$ python3 -q
>>> import numpy as np
>>> np.set_printoptions(suppress=True, linewidth=160)
>>> A = np.load("arr.npy")
>>> print(A)
[[ 24.  -42.    6.  -10.   32.   18.    2. ]
 [ -1.4   1.1  -0.7   0.    1.3  -0.9  -0.8]
 [ -1.    0.9  -0.8  -1.7   1.7   1.8  -0.1]
 [ -1.7  -0.2  -2.1  -1.1  -0.2   0.1   0.3]
 [ -0.3  -0.3  -0.6   0.4   2.1  -0.9  -1.7]
 [  0.6  -0.8  -0.4  -0.3  -0.5   0.1   0.3]
 [  0.4   2.7   1.    0.4  -3.1   0.7  -0.1]
 [ -0.1  -1.3  -0.3   1.5   0.7   1.3   0.6]
 [  2.2  -0.3   0.5  -0.7   0.6   0.   -0.2]
 [  0.   -0.1  -0.6  -1.    0.1  -1.3  -1.3]
 [ -1.8  -1.    0.1   0.4  -0.1   0.6  -0.7]
 [ -0.7  -0.2  -0.2  -0.7  -1.1  -0.6  -0.3]
 [ -0.3  -1.7   0.8   0.4  -0.4   0.5  -1.6]
 [  0.4   0.1   0.3   0.5   0.8  -0.5  -1.9]
 [ -0.4  -0.2  -0.9  -0.8   0.1  -0.2   1. ]
 [ -1.    0.7  -2.1   1.9   0.2   0.7   0.4]
 [  1.3   0.7   0.7  -0.2   1.6   0.3  -1.9]
 [  0.6   0.    0.9   0.3  -1.2  -0.7   0.6]
 [ -0.3   0.   -0.4   2.3   0.1  -1.3   2.7]
 [  0.5  -0.6   1.2  -0.4   2.2   1.    0.3]
 [ -0.9  -0.3   1.    0.8   0.1  -0.3  -0.4]
 [ -0.5   1.9  -1.   -0.1  -0.1   0.4   0.2]
 [  1.2   0.5   0.8   0.8   2.    0.8   0.9]
 [ -1.5   0.4  -0.8   0.3  -1.2   1.9  -0.5]
 [  0.3  -1.5   0.2  -1.3   1.    0.8   0.4]
 [  1.3  -0.7  -1.    0.1  -1.1   0.    0.5]
 [ -0.3  -1.    1.6  -0.2   0.    1.6   1. ]]
>>> # row 0 is much longer than the rest
>>> Xc = A - A.mean(axis=0)
>>> Uu, s, vt = np.linalg.svd(Xc, full_matrices=False)
>>> print(np.round(vt[0] * np.sign(vt[0, np.abs(vt[0]).argmax()]), 3))
[-0.391  0.679 -0.101  0.163 -0.517 -0.287 -0.033]
>>> print(np.round(np.abs(vt[-1]), 3))
[0.449 0.059 0.596 0.395 0.184 0.336 0.371]
>>> print(np.abs(vt[0]).argmax())
1
>>> print(np.linalg.matrix_rank(Xc))
7
>>> print(np.round(Xc.mean(axis=0), 3) + 0)
[0. 0. 0. 0. 0. 0. 0.]
>>> print((np.sign(Uu[:, 0]) == np.sign(Uu[0, 0])).astype(int))
[1 0 0 0 0 0 0 0 0 0 0 0 0 0 0 0 0 0 0 0 0 0 0 0 0 0 0]
>>> mat = np.loadtxt("data.csv", delimiter=",")
>>> print(mat)
[[ 5.  4.  0.  5.  0.  1. -1. -2.]
 [-3.  3.  5. -3.  2. -2. -2. -1.]
 [ 2.  4. -3. -5.  3.  5.  1. -1.]
 [ 1.  3.  1. -5.  4. -4. -3. -5.]
 [ 1.  3.  1. -5.  4. -4. -3. -5.]
 [-1. -2.  2. -4. -4.  0.  1.  3.]
 [-5.  1. -5.  5.  5.  0. -5.  2.]
 [-3.  5.  3. -1.  3. -2. -5. -5.]
 [ 0.  5. -3. -3. -4.  0. -4.  5.]]
>>> Y = np.c_[mat[:, :7] @ np.array([[0, 0, 2, 2, 2, 0, 1],
...     [2, 2, 0, 2, 2, 2, 0],
...     [1, 2, 0, 1, 0, 1, 1],
...     [0, 1, 0, 0, 0, 0, 0],
...     [2, 0, 2, 0, 0, 2, 2],
...     [1, 0, 2, 1, 0, 0, 2],
...     [0, 0, 1, 0, 1, 1, 1]]), np.array([-3, 2, -1, 2, -1, 1, -3, -2, 0])]
>>> print(Y)
[[  9.  13.  11.  19.  17.   7.   6.  -3.]
 [ 13.  13.  -8.   3.  -2.  13.   0.   2.]
 [ 16.  -3.  21.  14.  13.  12.  16.  -1.]
 [ 11.   3.  -1.   5.   5.  12.  -1.   2.]
 [ 11.   3.  -1.   5.   5.  12.  -1.  -1.]
 [-10.  -4.  -9.  -4.  -5.  -9.  -6.   1.]
 [  7.  -3.  -5. -13. -13.   2.  -5.  -3.]
 [ 17.  15.  -9.   5.  -1.  14.  -3.  -2.]
 [ -1.   1. -12.   7.   6.  -5. -15.   0.]]
>>> print(np.linalg.matrix_rank(np.c_[mat, Y]))
9
>>> print(np.round(np.linalg.lstsq(mat, Y[:, 0])[0], 3) + 0)
[0. 2. 1. 0. 2. 1. 0. 0.]
>>> print(np.linalg.matrix_rank(Y))
8
>>> print(np.round(np.linalg.norm(Y - mat @ np.linalg.lstsq(mat, Y)[0], axis=0), 3) + 0)
[0.    0.    0.    0.    0.    0.    0.    2.121]
>>> print(np.round(np.linalg.norm(np.linalg.qr(mat)[0].T @ Y, axis=0) ** 2 / ((Y ** 2).sum(axis=0) + 1e-12), 3))
[1.    1.    1.    1.    1.    1.    1.    0.864]
>>> vec = np.array([3, 1, 0, 3, 2, 0, 2, 1])
>>> rhs = mat @ vec
>>> print(np.round(np.linalg.pinv(mat) @ mat, 3) + 0)
[[1. 0. 0. 0. 0. 0. 0. 0.]
 [0. 1. 0. 0. 0. 0. 0. 0.]
 [0. 0. 1. 0. 0. 0. 0. 0.]
 [0. 0. 0. 1. 0. 0. 0. 0.]
 [0. 0. 0. 0. 1. 0. 0. 0.]
 [0. 0. 0. 0. 0. 1. 0. 0.]
 [0. 0. 0. 0. 0. 0. 1. 0.]
 [0. 0. 0. 0. 0. 0. 0. 1.]]
>>> print(np.round(np.linalg.solve(mat.T @ mat, mat.T @ rhs), 3) + 0)
[3. 1. 0. 3. 2. 0. 2. 1.]
>>> print(rhs)
[ 30. -16.   2. -12. -12. -20.   3. -16. -15.]
>>> rng = np.random.default_rng(68287)
>>> rhs = rhs + 0.02 * rng.normal(size=9)
>>> print(rhs.round(3))
[ 29.97  -15.98    2.02  -12.003 -12.005 -19.973   3.028 -16.021 -14.981]
>>> coef, *_ = np.linalg.lstsq(mat, rhs)
>>> print(coef.round())
[3. 1. 0. 3. 2. 0. 2. 1.]
>>> print([round(float(np.linalg.norm(np.linalg.solve(mat.T @ mat + lam * np.eye(8), mat.T @ rhs))), 2) for lam in (0, 1, 10, 100)])
[5.29, 4.88, 3.93, 2.3]
>>> print(np.round(np.linalg.norm(rhs - mat @ coef), 3))
0.001
>>> print(coef.round(3))
[3.005 0.993 0.006 2.996 2.008 0.005 1.991 1.011]
>>> proj = mat @ np.linalg.solve(mat.T @ mat, mat.T)
>>> print(np.allclose(proj @ proj, proj))
True
>>> print(proj.round(3) + 0)
[[1.  0.  0.  0.  0.  0.  0.  0.  0. ]
 [0.  1.  0.  0.  0.  0.  0.  0.  0. ]
 [0.  0.  1.  0.  0.  0.  0.  0.  0. ]
 [0.  0.  0.  0.5 0.5 0.  0.  0.  0. ]
 [0.  0.  0.  0.5 0.5 0.  0.  0.  0. ]
 [0.  0.  0.  0.  0.  1.  0.  0.  0. ]
 [0.  0.  0.  0.  0.  0.  1.  0.  0. ]
 [0.  0.  0.  0.  0.  0.  0.  1.  0. ]
 [0.  0.  0.  0.  0.  0.  0.  0.  1. ]]
>>> vec = np.array([1, 8, 6, 7, 4, 7, 1, 5])
>>> rhs = mat @ vec
>>> coef, lr = np.zeros(8), 1 / np.linalg.norm(mat, 2) ** 2
>>> for i in range(8):
...     coef -= lr * mat.T @ (mat @ coef - rhs)
...     if i % 2 == 0: print(i, round(np.linalg.norm(mat @ coef - rhs), 3))
... 
0 77.635
2 53.937
4 42.857
6 35.364
>>> print(coef.round(3))
[ 0.437  5.296  1.028  6.009  0.529  5.055 -0.55   0.779]
>>> C2 = mat.T @ mat
>>> print(np.round(np.linalg.eigvalsh(C2)[::-1], 3))
[329.345 164.709 120.527 105.767  63.445  30.128   4.549   0.529]
>>> print(np.diag(C2))
[ 75. 114.  83. 160. 111.  66.  91. 119.]
>>> print(np.trace(C2), (mat ** 2).sum())
819.0 819.0
>>> print(np.round(np.linalg.svd(mat, compute_uv=False) ** 2, 3))
[329.345 164.709 120.527 105.767  63.445  30.128   4.549   0.529]
>>> arr = np.loadtxt("m.csv", delimiter=",")
>>> print(arr.round(3))
[[1.    0.    0.    0.    0.    0.    0.    0.    0.   ]
 [0.    1.    0.    0.    0.    0.    0.    0.    0.   ]
 [0.    0.333 0.333 0.    0.    0.    0.    0.    0.333]
 [0.    0.    0.    0.667 0.    0.333 0.    0.    0.   ]
 [0.    0.    0.25  0.    0.25  0.25  0.    0.    0.25 ]
 [0.333 0.    0.333 0.    0.    0.333 0.    0.    0.   ]
 [0.    0.    0.    0.2   0.    0.    0.4   0.2   0.2  ]
 [0.25  0.    0.    0.25  0.    0.25  0.    0.25  0.   ]
 [0.    0.25  0.    0.    0.25  0.25  0.    0.    0.25 ]]
>>> f, r1 = arr[8], arr[0]
>>> print(f @ f)
0.25
>>> pr = (f @ r1) / (f @ f) * f
>>> print(np.outer(f, r1))
[[0.   0.   0.   0.   0.   0.   0.   0.   0.  ]
 [0.25 0.   0.   0.   0.   0.   0.   0.   0.  ]
 [0.   0.   0.   0.   0.   0.   0.   0.   0.  ]
 [0.   0.   0.   0.   0.   0.   0.   0.   0.  ]
 [0.25 0.   0.   0.   0.   0.   0.   0.   0.  ]
 [0.25 0.   0.   0.   0.   0.   0.   0.   0.  ]
 [0.   0.   0.   0.   0.   0.   0.   0.   0.  ]
 [0.   0.   0.   0.   0.   0.   0.   0.   0.  ]
 [0.25 0.   0.   0.   0.   0.   0.   0.   0.  ]]
>>> print(np.linalg.matrix_rank(np.outer(f, r1)))
1
>>> theta = np.radians(30)
>>> r_ = np.eye(8)
>>> r_[3, 3] = r_[0, 0] = np.cos(theta)
>>> r_[3, 0], r_[0, 3] = -np.sin(theta), np.sin(theta)
>>> print(r_.round(3))
[[ 0.866  0.     0.     0.5    0.     0.     0.     0.   ]
 [ 0.     1.     0.     0.     0.     0.     0.     0.   ]
 [ 0.     0.     1.     0.     0.     0.     0.     0.   ]
 [-0.5    0.     0.     0.866  0.     0.     0.     0.   ]
 [ 0.     0.     0.     0.     1.     0.     0.     0.   ]
 [ 0.     0.     0.     0.     0.     1.     0.     0.   ]
 [ 0.     0.     0.     0.     0.     0.     1.     0.   ]
 [ 0.     0.     0.     0.     0.     0.     0.     1.   ]]
>>> Y = mat @ r_.T
>>> print(np.allclose(mat @ mat.T, Y @ Y.T))
True
>>> print(np.round(np.abs(Y - mat).max(axis=0), 3))
[3.17 0.   0.   3.17 0.   0.   0.   0.  ]
>>> print(round(float(np.linalg.det(r_)), 3), round(float(np.trace(r_)), 3))
1.0 7.732
>>> print(np.round(np.linalg.svd(mat, compute_uv=False), 3), np.round(np.linalg.svd(Y, compute_uv=False), 3))
[18.148 12.834 10.978 10.284  7.965  5.489  2.133  0.727] [18.148 12.834 10.978 10.284  7.965  5.489  2.133  0.727]
>>> Y = r_ / np.linalg.norm(r_, axis=1, keepdims=True)
>>> C2 = Y @ Y.T
>>> print(np.degrees(np.arccos(np.clip(C2[7, 3], -1, 1))))
90.0
>>> print(C2[7])
[0. 0. 0. 0. 0. 0. 0. 1.]
>>> Y = np.array([[3, -2, -1],
...     [4, -1, -9],
...     [-3, -8, 0],
...     [-1, -1, -8],
...     [7, -6, 8],
...     [-2, 7, -1],
...     [3, 1, 8],
...     [-4, 8, 7],
...     [-2, -3, 2]])
>>> print(np.round(np.einsum("ik,kj->ji", arr, Y), 3))
[[ 3.     4.    -0.333 -1.333  0.    -0.667 -0.2   -1.     1.75 ]
 [-2.    -1.    -4.     1.667 -2.5   -1.     1.2    3.    -0.75 ]
 [-1.    -9.    -2.333 -5.667  2.25  -0.667  3.4   -0.75   0.   ]]
>>> print(np.round(np.einsum("ij->j", arr), 3))
[1.583 1.583 0.917 1.117 0.5   1.417 0.4   0.45  1.033]
>>> print(np.round(Y.T @ arr.T, 3))
[[ 3.     4.    -0.333 -1.333  0.    -0.667 -0.2   -1.     1.75 ]
 [-2.    -1.    -4.     1.667 -2.5   -1.     1.2    3.    -0.75 ]
 [-1.    -9.    -2.333 -5.667  2.25  -0.667  3.4   -0.75   0.   ]]
>>> feats, _ = np.linalg.qr(np.array([[0.9, -0.7, -0.1, 0.2],
...     [1.9, -0.3, -1.7, -0.1],
...     [0.4, 0.0, 0.6, -0.1],
...     [0.8, 1.1, -0.3, 0.5]]))
>>> print(feats.round(3))
[[-0.394  0.485 -0.44   0.645]
 [-0.832  0.138  0.438 -0.313]
 [-0.175 -0.018 -0.768 -0.616]
 [-0.35  -0.864 -0.161  0.325]]
>>> # orthonormal columns
>>> w1 = np.array([[3, 0], [0, 1], [1, 2], [0, 3]])
>>> coef = np.array([1, 2])
>>> H = np.maximum(feats @ w1 + coef, 0)
>>> print(np.linalg.matrix_rank(H))
1
>>> basis = np.array([[2, 0], [7, 2]])
>>> print(np.round(H @ basis, 3))
[[24.785  7.081]
 [14.521  4.149]
 [ 0.     0.   ]
 [12.538  3.582]]
>>> print(np.allclose(feats @ feats.T, feats.T @ feats))
True
>>> print(np.round((feats + feats.T) / 2, 3))
[[-0.394 -0.173 -0.308  0.148]
 [-0.173  0.138  0.21  -0.588]
 [-0.308  0.21  -0.768 -0.388]
 [ 0.148 -0.588 -0.388  0.325]]
>>> print(np.round(np.linalg.det(feats), 3))
-1.0
>>> vec = np.array([-1, -2, 1, 0])
>>> print(round(float(np.linalg.det(feats)), 3))
-1.0
>>> print(np.round(np.linalg.inv(feats), 3))
[[-0.394 -0.832 -0.175 -0.35 ]
 [ 0.485  0.138 -0.018 -0.864]
 [-0.44   0.438 -0.768 -0.161]
 [ 0.645 -0.313 -0.616  0.325]]
>>> z = rng.integers(0, 2, 7)
>>> J = np.array([[2, 1, -1, 2, 0, -2, -1],
...     [2, 1, -2, 0, 0, 2, 0],
...     [-1, 2, 2, 1, 0, -1, 0],
...     [-1, -2, -2, -1, 1, 0, -1],
...     [-2, 2, 2, 0, 1, 1, 0],
...     [-1, 0, 2, -2, 1, -1, 0],
...     [2, 1, -2, 1, -1, -1, -2]]) * (z[:, None] == z)
>>> print(J)
[[ 2  0  0  2  0 -2 -1]
 [ 0  1 -2  0  0  0  0]
 [ 0  2  2  0  0  0  0]
 [-1  0  0 -1  1  0 -1]
 [-2  0  0  0  1  1  0]
 [-1  0  0 -2  1 -1  0]
 [ 2  0  0  1 -1 -1 -2]]
>>> Y = J / np.sqrt((J ** 2).mean(axis=1, keepdims=True))
>>> print(np.round(J - J.mean(axis=1, keepdims=True), 3))
[[ 1.857 -0.143 -0.143  1.857 -0.143 -2.143 -1.143]
 [ 0.143  1.143 -1.857  0.143  0.143  0.143  0.143]
 [-0.571  1.429  1.429 -0.571 -0.571 -0.571 -0.571]
 [-0.714  0.286  0.286 -0.714  1.286  0.286 -0.714]
 [-2.     0.     0.     0.     1.     1.     0.   ]
 [-0.571  0.429  0.429 -1.571  1.429 -0.571  0.429]
 [ 2.143  0.143  0.143  1.143 -0.857 -0.857 -1.857]]
>>> print([round(float(x), 3) for x in np.linalg.svd(A, compute_uv=False)[:3]])
[62.168, 6.036, 5.718]
>>> print(np.argsort(-np.linalg.norm(A, axis=0).round(6), kind="stable")[:3])
[1 4 0]
>>> print(round(np.linalg.norm(A, 2) / np.linalg.norm(A), 3))
0.982
>>> print(np.linalg.cond(A) > 100)
False
>>> print(np.linalg.matrix_rank(A, rtol=0.1))
1
>>> X = np.load("w.npy")
>>> print(X)
[[ 1  0  2]
 [ 4  0  2]
 [ 4  2  4]
 [ 4  4  6]
 [ 7  4  8]
 [ 8  6  8]
 [ 9  9  8]
 [ 9  9  8]
 [11  9 10]
 [11 11 12]
 [11 11 15]
 [11 13 18]
 [13 14 20]
 [13 17 20]
 [15 20 20]
 [17 22 21]
 [19 23 21]
 [20 25 22]
 [21 25 25]
 [24 26 25]
 [25 28 28]
 [25 28 30]
 [25 30 32]
 [27 32 34]
 [28 32 36]
 [30 32 38]
 [31 33 38]
 [31 33 38]
 [32 36 41]
 [34 39 42]
 [35 39 45]]
>>> # rows 6 and 7 are equal
>>> Xc = (X - X.mean(axis=0)) / X.std(axis=0)
>>> print(np.argwhere(np.abs(Xc) > 2))
[]
>>> print(np.round(Xc.std(axis=0), 3))
[1. 1. 1.]
>>> coef = np.linalg.lstsq(np.delete(Xc, 0, axis=1), Xc[:, 0])[0]
>>> print(coef.round(3))
[0.602 0.394]
>>> print(round(float(1 - np.var(Xc[:, 0] - np.delete(Xc, 0, axis=1) @ coef)), 3))
0.982
>>> print(np.abs(coef).argmax())
0
>>> blk = np.stack([X, -1 * X, X[::-1]])
>>> print(np.linalg.matrix_rank(blk.reshape(3, -1)))
2
>>> print((blk @ X.T).shape)
(3, 31, 31)
>>> Xc = X - X.mean(axis=0)
>>> vecs = np.linalg.svd(Xc)[2][:1]
>>> Y = Xc - Xc @ vecs.T @ vecs
>>> print(round(np.linalg.norm(Y) / np.linalg.norm(Xc), 3))
0.1
>>> F = np.load("layer8.npy")
>>> print(F)
[[1 0 1 0]
 [1 0 1 0]
 [0 0 3 0]
 [0 0 3 0]]
>>> # rows 0 and 1 are equal
>>> vec = np.array([2, -2, 0, 0])
>>> print((F * vec).sum(axis=1))
[2 2 0 0]
>>> print(np.einsum("ij,j->i", F, vec))
[2 2 0 0]
>>> print(F @ vec)
[2 2 0 0]
>>> print(F @ np.eye(4)[0])
[1. 1. 0. 0.]
>>> print(F @ (2 * vec))
[4 4 0 0]
>>> data = np.load("a.npy")
>>> print(data)
[[ 1.409  1.809  1.935]
 [ 1.991  0.599  2.163]
 [-2.95   0.288 -0.46 ]
 [-1.117  0.474  2.744]
 [-1.765 -1.599  1.825]
 [ 1.901 -2.32   0.006]
 [-0.995 -2.779  0.535]
 [ 1.75   1.343 -2.033]
 [ 1.956 -0.941 -2.071]
 [ 1.256 -0.665  2.642]
 [-1.062  0.872  2.667]
 [-1.111  2.784  0.125]
 [-1.885 -2.327 -0.179]
 [-0.027 -2.297  1.929]
 [-0.517 -2.757  1.064]
 [-1.127  2.679  0.744]
 [-1.792  0.006 -2.406]
 [ 2.585  1.462 -0.422]
 [ 1.06  -0.524  2.757]
 [-2.64   1.15   0.842]
 [ 2.586 -1.384  0.629]]
>>> Y = np.c_[data[:, :2] @ np.array([[2, 2], [0, 1]]), np.array([-3, 0, -3, -1, 0, 0, 1, -1, -1, 1, 2, 2, 2, 2, 2, -1, -2, -2, -1, 3, -1])]
>>> print(Y.round(3))
[[ 2.818  4.627 -3.   ]
 [ 3.982  4.581  0.   ]
 [-5.9   -5.612 -3.   ]
 [-2.234 -1.76  -1.   ]
 [-3.53  -5.129  0.   ]
 [ 3.802  1.482  0.   ]
 [-1.99  -4.769  1.   ]
 [ 3.5    4.843 -1.   ]
 [ 3.912  2.971 -1.   ]
 [ 2.512  1.847  1.   ]
 [-2.124 -1.252  2.   ]
 [-2.222  0.562  2.   ]
 [-3.77  -6.097  2.   ]
 [-0.054 -2.351  2.   ]
 [-1.034 -3.791  2.   ]
 [-2.254  0.425 -1.   ]
 [-3.584 -3.578 -2.   ]
 [ 5.17   6.632 -2.   ]
 [ 2.12   1.596 -1.   ]
 [-5.28  -4.13   3.   ]
 [ 5.172  3.788 -1.   ]]
>>> print(np.round(np.linalg.norm(Y - data @ np.linalg.lstsq(data, Y)[0], axis=0), 3) + 0)
[0.    0.    6.992]
>>> print(np.round(np.linalg.norm(np.linalg.qr(data)[0].T @ Y, axis=0) ** 2 / ((Y ** 2).sum(axis=0) + 1e-12), 3))
[1.    1.    0.224]
>>> print(np.linalg.matrix_rank(np.c_[data, Y]))
4
>>> print(np.round(np.linalg.lstsq(data, Y[:, 0])[0], 3) + 0)
[2. 0. 0.]
